% python3 -q
>>> import numpy as np
>>> np.set_printoptions(precision=2, suppress=True, linewidth=120)
>>> def rnd(a):
...     return np.round(a, 2) + 0
... 
>>> W0 = np.load("sample2.npy")
>>> rnd(W0)
array([[  1.89,   5.71, -10.6 ,  -1.92,  -5.9 , -26.55, -10.42, -27.95],
       [  0.61,   3.17,  -4.39,  -1.94,  -4.76, -10.11,  -3.47,  -9.29],
       [  0.23,   2.45,  -3.48,  -1.99,  -4.32,  -7.44,  -2.5 ,  -6.47],
       [  0.  ,   2.01,  -3.01,  -2.  ,  -4.01,  -6.03,  -2.01,  -5.03],
       [ -0.25,   1.49,  -2.52,  -1.98,  -3.58,  -4.55,  -1.53,  -3.59],
       [ -0.33,   1.31,  -2.36,  -1.96,  -3.42,  -4.09,  -1.39,  -3.15],
       [ -0.39,   1.16,  -2.23,  -1.94,  -3.28,  -3.73,  -1.28,  -2.82],
       [ -0.59,   0.57,  -1.7 ,  -1.75,  -2.57,  -2.33,  -0.88,  -1.61],
       [ -0.58,   0.06,  -1.04,  -1.23,  -1.51,  -1.07,  -0.5 ,  -0.67],
       [ -0.42,  -0.05,  -0.65,  -0.79,  -0.89,  -0.57,  -0.31,  -0.36],
       [  1.85,   1.06,   2.14,   2.63,   2.11,   1.35,   1.21,   1.18],
       [  3.92,   2.62,   4.42,   5.22,   3.67,   2.78,   2.7 ,   2.82],
       [  4.8 ,   3.32,   5.39,   6.27,   4.24,   3.42,   3.37,   3.63],
       [  5.02,   3.5 ,   5.64,   6.54,   4.37,   3.59,   3.55,   3.85],
       [  9.78,   7.54,  11.05,  12.02,   6.85,   7.57,   7.56,   9.11]])
>>> left, sv, Vt = np.linalg.svd(W0)
>>> rnd(sv)
array([54.4 , 24.17,  7.02,  0.  ,  0.  ,  0.  ,  0.  ,  0.  ])
>>> other = left[:, :3] @ np.diag(sv[:3]) @ Vt[:3]
>>> np.linalg.matrix_rank(other)
np.int64(3)
>>> rnd(np.abs(W0 - other).max())
np.float64(0.0)
>>> np.linalg.cond(W0) > 100
np.True_
>>> np.argsort(-np.linalg.norm(W0, axis=0).round(6), kind="stable")[:3]
array([7, 5, 2])
>>> np.linalg.matrix_rank(W0, rtol=0.1)
np.int64(3)
>>> [round(float(x), 2) for x in np.linalg.svd(W0, compute_uv=False)[:3]]
[54.4, 24.17, 7.02]
>>> rnd(np.linalg.norm(W0, 2) / np.linalg.norm(W0))
np.float64(0.91)
